% ipython --no-banner

In [1]: import numpy as np

In [2]: from numpy import linalg as LA

In [3]: np.set_printoptions(suppress=True, linewidth=140)

In [4]: def rnd(a):
   ...:     return np.round(a, 2) + 0
   ...: 

In [5]: E = np.loadtxt("m.csv", delimiter=",")

In [6]: E
Out[6]: 
array([[-1., -4., -5., -2., -2.,  0., -4.,  0.,  3.,  0.,  4., -4., -2.,  4.],
       [ 0., -1.,  4., -4., -1., -1.,  0.,  1.,  3.,  4.,  2.,  1.,  3., -3.],
       [ 0.,  0., -1., -2.,  4., -1., -1., -2.,  0.,  1.,  5.,  1., -4., -3.],
       [ 0.,  0.,  0.,  4.,  1., -5., -2.,  3., -1.,  1.,  5., -5.,  4., -4.],
       [ 0.,  0.,  0.,  0.,  0., -1.,  2.,  2.,  1.,  1., -5.,  5.,  4.,  3.],
       [ 0.,  0.,  0.,  0.,  0.,  2., -2., -5.,  2.,  0.,  4.,  2., -1., -5.],
       [ 0.,  0.,  0.,  0.,  0.,  0.,  0., -5., -1.,  3., -4.,  2., -4., -2.],
       [ 0.,  0.,  0.,  0.,  0.,  0.,  0.,  3.,  2., -1.,  1.,  1.,  3.,  4.],
       [ 0.,  0.,  0.,  0.,  0.,  0.,  0.,  0.,  5.,  3., -4., -4., -4., -1.],
       [ 0.,  0.,  0.,  0.,  0.,  0.,  0.,  0.,  0.,  5., -1.,  2., -5.,  5.],
       [ 0.,  0.,  0.,  0.,  0.,  0.,  0.,  0.,  0.,  0.,  0., -5.,  0.,  4.],
       [ 0.,  0.,  0.,  0.,  0.,  0.,  0.,  0.,  0.,  0.,  0., -1.,  2.,  3.],
       [ 0.,  0.,  0.,  0.,  0.,  0.,  0.,  0.,  0.,  0.,  0.,  0., -1., -2.],
       [ 0.,  0.,  0.,  0.,  0.,  0.,  0.,  0.,  0.,  0.,  0.,  0.,  0.,  2.]])

In [7]: f = np.array([1, 2, -2])

In [8]: np.correlate(E[10], E[2], "full")
Out[8]: 
array([  0.,   0.,   0.,   0.,   0.,   0.,   0.,   0.,   0.,   0.,   0.,  15.,  20., -17., -41.,  -1.,  20.,  14.,   5.,  -3., -24.,   6.,
        21.,  -8.,  -4.,   0.,   0.])

In [9]: np.convolve(E[10], f)
Out[9]: array([  0.,   0.,   0.,   0.,   0.,   0.,   0.,   0.,   0.,   0.,   0.,  -5., -10.,  14.,   8.,  -8.])

In [10]: Uu, sv, Vt = LA.svd(E)

In [11]: V = Vt[:(sv > 1e-8).sum()]

In [12]: rng = np.random.default_rng(46717)

In [13]: x = E[3] + -1 * E[8] + rng.integers(2) * np.eye(14)[11]

In [14]: x
Out[14]: array([ 0.,  0.,  0.,  4.,  1., -5., -2.,  3., -6., -2.,  9.,  0.,  8., -3.])

In [15]: rnd(np.diag(V.T @ V))
Out[15]: array([0.04, 0.97, 1.  , 1.  , 1.  , 1.  , 1.  , 1.  , 1.  , 1.  , 1.  , 1.  , 1.  , 1.  ])

In [16]: LA.matrix_rank(E - E[0, 0] * np.eye(14))
Out[16]: np.int64(13)

In [17]: mat = (rng.random((14, 14)) < 0.3) + np.eye(14)

In [18]: mat /= mat.sum(axis=1, keepdims=True)

In [19]: rnd(mat)
Out[19]: 
array([[0.25, 0.25, 0.25, 0.  , 0.  , 0.  , 0.  , 0.  , 0.  , 0.  , 0.  , 0.  , 0.  , 0.25],
       [0.  , 0.17, 0.  , 0.  , 0.  , 0.17, 0.17, 0.  , 0.17, 0.17, 0.  , 0.17, 0.  , 0.  ],
       [0.2 , 0.  , 0.2 , 0.  , 0.  , 0.  , 0.2 , 0.  , 0.  , 0.  , 0.  , 0.2 , 0.  , 0.2 ],
       [0.  , 0.  , 0.  , 0.33, 0.  , 0.  , 0.  , 0.17, 0.17, 0.  , 0.  , 0.17, 0.  , 0.17],
       [0.14, 0.14, 0.  , 0.14, 0.14, 0.  , 0.14, 0.14, 0.  , 0.14, 0.  , 0.  , 0.  , 0.  ],
       [0.33, 0.  , 0.  , 0.  , 0.  , 0.33, 0.33, 0.  , 0.  , 0.  , 0.  , 0.  , 0.  , 0.  ],
       [0.  , 0.  , 0.  , 0.  , 0.  , 0.14, 0.29, 0.14, 0.  , 0.  , 0.14, 0.14, 0.  , 0.14],
       [0.  , 0.  , 0.17, 0.  , 0.  , 0.  , 0.  , 0.33, 0.17, 0.  , 0.  , 0.17, 0.17, 0.  ],
       [0.  , 0.  , 0.  , 0.2 , 0.  , 0.2 , 0.2 , 0.  , 0.2 , 0.  , 0.2 , 0.  , 0.  , 0.  ],
       [0.  , 0.  , 0.2 , 0.2 , 0.2 , 0.  , 0.  , 0.  , 0.2 , 0.2 , 0.  , 0.  , 0.  , 0.  ],
       [0.  , 0.17, 0.  , 0.  , 0.17, 0.  , 0.  , 0.17, 0.17, 0.  , 0.17, 0.17, 0.  , 0.  ],
       [0.  , 0.  , 0.  , 0.  , 0.  , 0.  , 0.  , 0.2 , 0.  , 0.2 , 0.  , 0.2 , 0.2 , 0.2 ],
       [0.  , 0.17, 0.  , 0.17, 0.17, 0.  , 0.  , 0.  , 0.  , 0.17, 0.  , 0.17, 0.17, 0.  ],
       [0.  , 0.25, 0.  , 0.25, 0.25, 0.  , 0.  , 0.  , 0.  , 0.  , 0.  , 0.  , 0.  , 0.25]])

In [20]: x = np.array([0, -1, -2, -1, 1, -2, -1, -1, 0, 2, -1, -2, 2, 2])

In [21]: y = mat @ x

In [22]: rnd(y)
Out[22]: array([-0.25, -0.67, -0.6 , -0.5 , -0.14, -1.  , -0.86, -0.67, -1.  ,  0.  , -0.67,  0.6 ,  0.17,  0.25])

In [23]: rnd(LA.solve(mat.T, mat[1]))
Out[23]: array([0., 1., 0., 0., 0., 0., 0., 0., 0., 0., 0., 0., 0., 0.])

In [24]: rnd(LA.solve(mat, mat[:, 4]))
Out[24]: array([0., 0., 0., 0., 1., 0., 0., 0., 0., 0., 0., 0., 0., 0.])

In [25]: rnd(LA.solve(mat, 2 * y))
Out[25]: array([ 0., -2., -4., -2.,  2., -4., -2., -2.,  0.,  4., -2., -4.,  4.,  4.])

In [26]: rnd(LA.solve(mat, y))
Out[26]: array([ 0., -1., -2., -1.,  1., -2., -1., -1.,  0.,  2., -1., -2.,  2.,  2.])
